% python3 -q
>>> import numpy as np
>>> np.set_printoptions(precision=3, suppress=True, linewidth=200, floatmode="fixed")
>>> E = np.array([[0, 0, 1, 0, 1, 0, 0, 0],
...     [0, 0, 0, 1, 0, 0, 0, 1],
...     [1, 0, 0, 0, 0, 1, 0, 0],
...     [0, 1, 0, 0, 0, 0, 1, 0],
...     [1, 0, 0, 0, 0, 1, 1, 0],
...     [0, 0, 1, 0, 1, 0, 0, 0],
...     [0, 0, 0, 1, 1, 0, 0, 0],
...     [0, 1, 0, 0, 0, 0, 0, 0]])
>>> round(float(np.linalg.eigvalsh(E).min()), 3)
-2.194
>>> np.all(np.linalg.eigvalsh(E) > 0)
np.False_
>>> r = np.linalg.matrix_rank(E)
>>> r
np.int64(6)
>>> null = np.linalg.svd(E)[2][r:].T
>>> [int(np.linalg.matrix_rank(E[:i])) for i in range(1, len(E) + 1)]
[1, 2, 3, 4, 5, 5, 6, 6]
>>> null.shape
(8, 2)
>>> [int(np.linalg.matrix_rank(np.delete(E, i, axis=0))) for i in range(8)]
[6, 5, 6, 6, 6, 6, 5, 6]
>>> np.allclose(E @ null, 0)
True
>>> np.linalg.cond(E) > 100
np.True_
>>> U, s, vt = np.linalg.svd(E)
>>> s.round(3) + 0
array([2.194, 2.194, 1.590, 1.590, 0.811, 0.811, 0.000, 0.000])
>>> out = U[:, :6] @ np.diag(s[:6]) @ vt[:6]
>>> np.round(np.abs(E - out).max(), 3)
np.float64(0.0)
>>> np.round(np.linalg.norm(E - out) / np.linalg.norm(E), 3)
np.float64(0.0)
>>> f = np.array([4, 1, -1])
>>> np.polyval(f, E[2])
array([ 4, -1, -1, -1, -1,  4, -1, -1])
>>> np.correlate(E[2], E[3], "full")
array([0, 1, 0, 0, 0, 0, 2, 0, 0, 0, 0, 1, 0, 0, 0])
>>> f = np.array([-3, -1, -1, -1])
>>> X = -3 * np.eye(4) + np.outer(f, f)
>>> X
array([[ 6.000,  3.000,  3.000,  3.000],
       [ 3.000, -2.000,  1.000,  1.000],
       [ 3.000,  1.000, -2.000,  1.000],
       [ 3.000,  1.000,  1.000, -2.000]])
>>> x = np.array([-1, -3, 3, 1])
>>> target = X @ x
>>> target
array([ -3.000,   7.000, -11.000,  -5.000])
>>> np.linalg.solve(X, target + X[:, 3])
array([-1.000, -3.000,  3.000,  2.000])
>>> np.round(np.linalg.solve(X.T, X[2]), 3) + 0
array([0.000, 0.000, 1.000, 0.000])
>>> np.round(np.linalg.solve(X, X[:, 1]), 3) + 0
array([0.000, 1.000, 0.000, 0.000])
>>> np.linalg.solve(X, target)
array([-1.000, -3.000,  3.000,  1.000])
>>> np.linalg.solve(X, 3 * target)
array([-3.000, -9.000,  9.000,  3.000])
